$ python3 -q
>>> import numpy as np
>>> from numpy import linalg as LA
>>> np.set_printoptions(precision=2, suppress=True, linewidth=100, legacy="1.25")
>>> tidy = lambda a: np.round(a, 2) + 0
>>> E = np.load("sample9.npy")
>>> E
array([[ 18.,   6.,  -6.,  -9.],
       [-24.,  -9.,   7.,  12.],
       [  0.,   0.,  -2.,   0.],
       [ 18.,   6.,  -6.,  -9.]])
>>> # null space of dimension 1
>>> U, sig, VT = LA.svd(E)
>>> np.argmax(sig[:-1] / (sig[1:] + 1e-6)) + 1
3
>>> tidy(sig)
array([42.46,  2.09,  0.64,  0.  ])
>>> B = U[:, :3] @ np.diag(sig[:3]) @ VT[:3]
>>> LA.matrix_rank(E, rtol=0.05)
1
>>> tidy(LA.norm(E - B, 2)), tidy(sig[3])
(0.0, 0.0)
>>> rng = np.random.default_rng(42)
>>> B = E + rng.integers(-2, 3, (4, 3)) @ rng.integers(-2, 3, (3, 4))
>>> B
array([[ 16.,   1.,  -8.,  -9.],
       [-24., -11.,   3.,  16.],
       [ -2.,  -3.,   0.,  -4.],
       [ 16.,   2., -12.,  -7.]])
>>> B - E
array([[-2., -5., -2.,  0.],
       [ 0., -2., -4.,  4.],
       [-2., -3.,  2., -4.],
       [-2., -4., -6.,  2.]])
>>> LA.matrix_rank(B - E, tol=1e-8)
3
>>> tidy(LA.svd(B - E, compute_uv=False))
array([10.52,  7.01,  1.53,  0.  ])
>>> tidy(LA.det(B[::-1]))
3830.0
>>> np.einsum("ii->", B)
-2.0
>>> Q, _ = LA.qr(np.array([[0.0, 0.0, 0.5, -1.0, 2.2, 0.9, -0.2, -0.6, -0.8, 0.4],
...     [0.9, 0.0, -0.9, 1.9, 0.1, 1.2, 1.0, 0.7, -1.1, -1.0],
...     [-0.8, 0.8, -0.3, 0.6, 0.5, -1.6, 2.4, 1.2, -1.3, 1.4],
...     [0.8, 1.0, -0.3, 0.4, -0.2, 0.7, -2.1, -0.8, -0.3, -0.8],
...     [-1.4, 0.1, 0.3, -0.1, 0.7, 1.4, -1.7, -2.0, -0.7, 1.0],
...     [0.6, 0.2, 0.3, -0.3, -1.1, -0.8, 0.5, 0.9, -0.1, 0.6],
...     [-0.5, 0.6, 1.2, 0.6, 0.1, -1.5, -1.6, 0.3, 1.0, 0.8],
...     [-1.4, 1.0, 0.1, 0.2, 1.2, 0.0, 1.1, -1.6, 1.8, -1.0],
...     [1.0, -0.3, 0.7, -1.1, 1.1, -1.0, -1.6, -1.1, -0.4, 0.5],
...     [-0.7, -1.3, 0.3, 0.4, -0.2, 0.6, 1.2, 1.6, 0.0, -0.3]]))
>>> M = -3 * Q
>>> tidy(M)
array([[ 0.  ,  0.  ,  0.84,  0.84,  1.95,  0.6 , -1.28, -1.23, -0.01,  0.52],
       [ 0.95,  0.15, -1.25, -1.85,  1.34,  0.29, -0.34,  0.69,  0.68,  0.42],
       [-0.84,  0.98, -0.62, -0.13,  0.34, -1.97, -0.02, -1.17,  1.14, -0.54],
       [ 0.84,  1.51, -0.14, -0.16, -0.09,  1.3 ,  0.48, -0.95, -0.29, -1.74],
       [-1.47, -0.09,  0.12,  0.15,  0.21,  1.47,  1.02,  0.23,  1.86,  0.13],
       [ 0.63,  0.37,  0.7 ,  0.  , -1.28,  0.18, -1.94,  0.44,  1.51, -0.26],
       [-0.53,  0.75,  1.95, -1.87, -0.19, -0.13,  0.31, -0.35, -0.4 ,  0.66],
       [-1.47,  1.15, -0.09,  0.17,  0.63,  0.03, -0.91,  1.7 , -0.88, -0.76],
       [ 1.05, -0.25,  1.42,  0.47,  1.07, -0.87,  0.94,  1.13,  0.68, -1.04],
       [-0.74, -1.91,  0.13, -1.04,  0.11,  0.09, -0.63, -0.48, -0.16, -1.75]])
>>> B = np.array([[0, 1, -5], [0, 4, -3]])
>>> cent = np.kron(B, E)
>>> tidy(LA.norm(cent, 2)), tidy(LA.norm(B, 2) * LA.norm(E, 2))
(283.29, 283.29)
>>> LA.matrix_rank(cent)
6
>>> [round(float(x), 2) for x in LA.svd(E, compute_uv=False)[:3]]
[42.46, 2.09, 0.64]
>>> f, v = E[0], E[3]
>>> f @ v
477.0
>>> f @ f
477.0
>>> pr = (f @ v) / (f @ f) * f
>>> pr
array([18.,  6., -6., -9.])
>>> tidy(LA.norm(f + v) ** 2 + LA.norm(f - v) ** 2)
1908.0
>>> np.outer(f, v)
array([[ 324.,  108., -108., -162.],
       [ 108.,   36.,  -36.,  -54.],
       [-108.,  -36.,   36.,   54.],
       [-162.,  -54.,   54.,   81.]])
>>> rank = LA.matrix_rank(E)
>>> rank
3
>>> null = LA.svd(E)[2][rank:].T
>>> null.shape
(4, 1)
>>> tidy(null[:, 0] / null[np.abs(null[:, 0]).round(6).argmax(), 0])
array([0.5, 0. , 0. , 1. ])
>>> [int(LA.matrix_rank(np.delete(E, i, axis=0))) for i in range(4)]
[3, 2, 2, 3]
>>> LA.matrix_rank(E.T @ E), LA.matrix_rank(E @ E.T)
(3, 3)
>>> [int(LA.matrix_rank(E[:i])) for i in range(1, len(E) + 1)]
[1, 2, 3, 3]
